$ python3 -q
>>> import numpy as np
>>> np.set_printoptions(suppress=True, linewidth=160)
>>> def rnd(a):
...     return np.round(a, 2) + 0
... 
>>> J = np.loadtxt("case15.csv", delimiter=",")
>>> rnd(J)
array([[-0.23, -0.53,  0.27,  0.17,  0.14,  0.53,  0.51],
       [-0.06, -0.17,  0.55, -0.33, -0.04, -0.67,  0.33],
       [-0.28, -0.56, -0.36,  0.4 ,  0.21, -0.46, -0.23],
       [-0.06,  0.28, -0.57,  0.05, -0.01, -0.19,  0.75],
       [-0.4 , -0.28, -0.29, -0.51, -0.63,  0.12, -0.09],
       [ 0.28, -0.06,  0.16,  0.59, -0.73, -0.09,  0.08],
       [ 0.79, -0.46, -0.25, -0.29,  0.05,  0.02,  0.07]])
>>> rnd(J[:, 6] @ J[:, 3])
np.float64(0.0)
>>> rnd(np.linalg.svd(J, compute_uv=False))
array([1., 1., 1., 1., 1., 1., 1.])
>>> rnd(np.linalg.pinv(J))
array([[-0.23, -0.06, -0.28, -0.06, -0.4 ,  0.28,  0.79],
       [-0.53, -0.17, -0.56,  0.28, -0.28, -0.06, -0.46],
       [ 0.27,  0.55, -0.36, -0.57, -0.29,  0.16, -0.25],
       [ 0.17, -0.33,  0.4 ,  0.05, -0.51,  0.59, -0.29],
       [ 0.14, -0.04,  0.21, -0.01, -0.63, -0.73,  0.05],
       [ 0.53, -0.67, -0.46, -0.19,  0.12, -0.09,  0.02],
       [ 0.51,  0.33, -0.23,  0.75, -0.09,  0.08,  0.07]])
>>> out = J / np.linalg.norm(J, axis=1, keepdims=True)
>>> gram = out @ out.T
>>> np.degrees(np.arccos(np.clip(gram[6, 3], -1, 1)))
np.float64(90.0)
>>> rnd(gram)
array([[1., 0., 0., 0., 0., 0., 0.],
       [0., 1., 0., 0., 0., 0., 0.],
       [0., 0., 1., 0., 0., 0., 0.],
       [0., 0., 0., 1., 0., 0., 0.],
       [0., 0., 0., 0., 1., 0., 0.],
       [0., 0., 0., 0., 0., 1., 0.],
       [0., 0., 0., 0., 0., 0., 1.]])
>>> rnd(np.linalg.norm(out, axis=1))
array([1., 1., 1., 1., 1., 1., 1.])
>>> th = np.radians(15)
>>> Rm = np.eye(7)
>>> Rm[6, 6] = Rm[3, 3] = np.cos(th)
>>> Rm[6, 3], Rm[3, 6] = -np.sin(th), np.sin(th)
>>> rnd(Rm)
array([[ 1.  ,  0.  ,  0.  ,  0.  ,  0.  ,  0.  ,  0.  ],
       [ 0.  ,  1.  ,  0.  ,  0.  ,  0.  ,  0.  ,  0.  ],
       [ 0.  ,  0.  ,  1.  ,  0.  ,  0.  ,  0.  ,  0.  ],
       [ 0.  ,  0.  ,  0.  ,  0.97,  0.  ,  0.  ,  0.26],
       [ 0.  ,  0.  ,  0.  ,  0.  ,  1.  ,  0.  ,  0.  ],
       [ 0.  ,  0.  ,  0.  ,  0.  ,  0.  ,  1.  ,  0.  ],
       [ 0.  ,  0.  ,  0.  , -0.26,  0.  ,  0.  ,  0.97]])
>>> out = J @ Rm.T
>>> rnd(out)
array([[-0.23, -0.53,  0.27,  0.29,  0.14,  0.53,  0.45],
       [-0.06, -0.17,  0.55, -0.24, -0.04, -0.67,  0.4 ],
       [-0.28, -0.56, -0.36,  0.33,  0.21, -0.46, -0.33],
       [-0.06,  0.28, -0.57,  0.25, -0.01, -0.19,  0.71],
       [-0.4 , -0.28, -0.29, -0.52, -0.63,  0.12,  0.05],
       [ 0.28, -0.06,  0.16,  0.59, -0.73, -0.09, -0.07],
       [ 0.79, -0.46, -0.25, -0.27,  0.05,  0.02,  0.14]])
>>> np.allclose(np.linalg.norm(J, axis=1), np.linalg.norm(out, axis=1))
True
>>> feats = np.load("test17.npy")
>>> feats
array([[  0,  -5, -15, -15,  -5,   0, -10,  -5],
       [  0,  -1,  -3,  -3,  -1,   0,  -2,  -1],
       [  0,  -4, -12, -12,  -4,   0,  -8,  -4],
       [  0,   1,   3,   3,   1,   0,   2,   1],
       [  0,  -4, -12, -12,  -4,   0,  -8,  -4],
       [  0,  -2,  -6,  -6,  -2,   0,  -4,  -2]])
>>> [round(float(x), 2) for x in np.linalg.svd(feats, compute_uv=False)[:3]]
[39.69, 0.0, 0.0]
>>> np.linalg.matrix_rank(feats, rtol=0.1)
np.int64(1)
>>> np.linalg.cond(feats) > 100
np.True_
>>> rnd(np.linalg.norm(feats, 2) / np.linalg.norm(feats))
np.float64(1.0)
>>> np.argsort(-np.linalg.norm(feats, axis=0).round(6), kind="stable")[:3]
array([2, 3, 6])
>>> r0, r1 = feats[0], feats[5]
>>> r0 @ r0
np.int64(625)
>>> r0 @ r1
np.int64(250)
>>> pr = (r0 @ r1) / (r0 @ r0) * r0
>>> np.outer(r0, r1)
array([[ 0,  0,  0,  0,  0,  0,  0,  0],
       [ 0, 10, 30, 30, 10,  0, 20, 10],
       [ 0, 30, 90, 90, 30,  0, 60, 30],
       [ 0, 30, 90, 90, 30,  0, 60, 30],
       [ 0, 10, 30, 30, 10,  0, 20, 10],
       [ 0,  0,  0,  0,  0,  0,  0,  0],
       [ 0, 20, 60, 60, 20,  0, 40, 20],
       [ 0, 10, 30, 30, 10,  0, 20, 10]])
>>> (r1 - pr) @ r0
np.float64(0.0)
>>> rnd(np.linalg.norm(r0 + r1) ** 2 + np.linalg.norm(r0 - r1) ** 2)
np.float64(1450.0)
>>> pr
array([ 0., -2., -6., -6., -2.,  0., -4., -2.])
>>> rnd(feats @ np.linalg.pinv(feats) @ feats)
array([[  0.,  -5., -15., -15.,  -5.,   0., -10.,  -5.],
       [  0.,  -1.,  -3.,  -3.,  -1.,   0.,  -2.,  -1.],
       [  0.,  -4., -12., -12.,  -4.,   0.,  -8.,  -4.],
       [  0.,   1.,   3.,   3.,   1.,   0.,   2.,   1.],
       [  0.,  -4., -12., -12.,  -4.,   0.,  -8.,  -4.],
       [  0.,  -2.,  -6.,  -6.,  -2.,   0.,  -4.,  -2.]])
>>> np.allclose(feats[:-1].T @ np.linalg.lstsq(feats[:-1].T, feats[-1])[0], feats[-1])
True
>>> try:
...     np.linalg.inv(feats)
... except np.linalg.LinAlgError as e:
...     print(e)
... 
Last 2 dimensions of the array must be square
>>> rnd(np.trace(np.linalg.pinv(feats) @ feats))
np.float64(1.0)
>>> rnd(np.linalg.svd(feats, compute_uv=False))
array([39.69,  0.  ,  0.  ,  0.  ,  0.  ,  0.  ])
>>> feats.sum(axis=0)
array([  0, -15, -45, -45, -15,   0, -30, -15])
>>> feats.shape
(6, 8)
>>> rnd(np.linalg.norm(feats))
np.float64(39.69)
>>> feats[:, 8]
Traceback (most recent call last):
  File "<python-input-44>", line 1, in <module>
    feats[:, 8]
    ~~~~~^^^^^^
IndexError: index 8 is out of bounds for axis 1 with size 8
>>> feats.sum(axis=1)
array([-55, -11, -44,  11, -44, -22])
>>> Uu, s, VT = np.linalg.svd(feats)
>>> vecs = VT[:(s > 1e-8).sum()]
>>> rng = np.random.default_rng(2)
>>> x = feats[3] + -3 * feats[5] + rng.integers(2) * np.eye(8)[2]
>>> x
array([ 0.,  7., 22., 21.,  7.,  0., 14.,  7.])
>>> rnd(np.linalg.norm(x - vecs.T @ vecs @ x))
np.float64(0.8)
>>> rnd(vecs.T @ vecs)
array([[0.  , 0.  , 0.  , 0.  , 0.  , 0.  , 0.  , 0.  ],
       [0.  , 0.04, 0.12, 0.12, 0.04, 0.  , 0.08, 0.04],
       [0.  , 0.12, 0.36, 0.36, 0.12, 0.  , 0.24, 0.12],
       [0.  , 0.12, 0.36, 0.36, 0.12, 0.  , 0.24, 0.12],
       [0.  , 0.04, 0.12, 0.12, 0.04, 0.  , 0.08, 0.04],
       [0.  , 0.  , 0.  , 0.  , 0.  , 0.  , 0.  , 0.  ],
       [0.  , 0.08, 0.24, 0.24, 0.08, 0.  , 0.16, 0.08],
       [0.  , 0.04, 0.12, 0.12, 0.04, 0.  , 0.08, 0.04]])
>>> np.allclose(vecs.T @ vecs @ x, x)
False
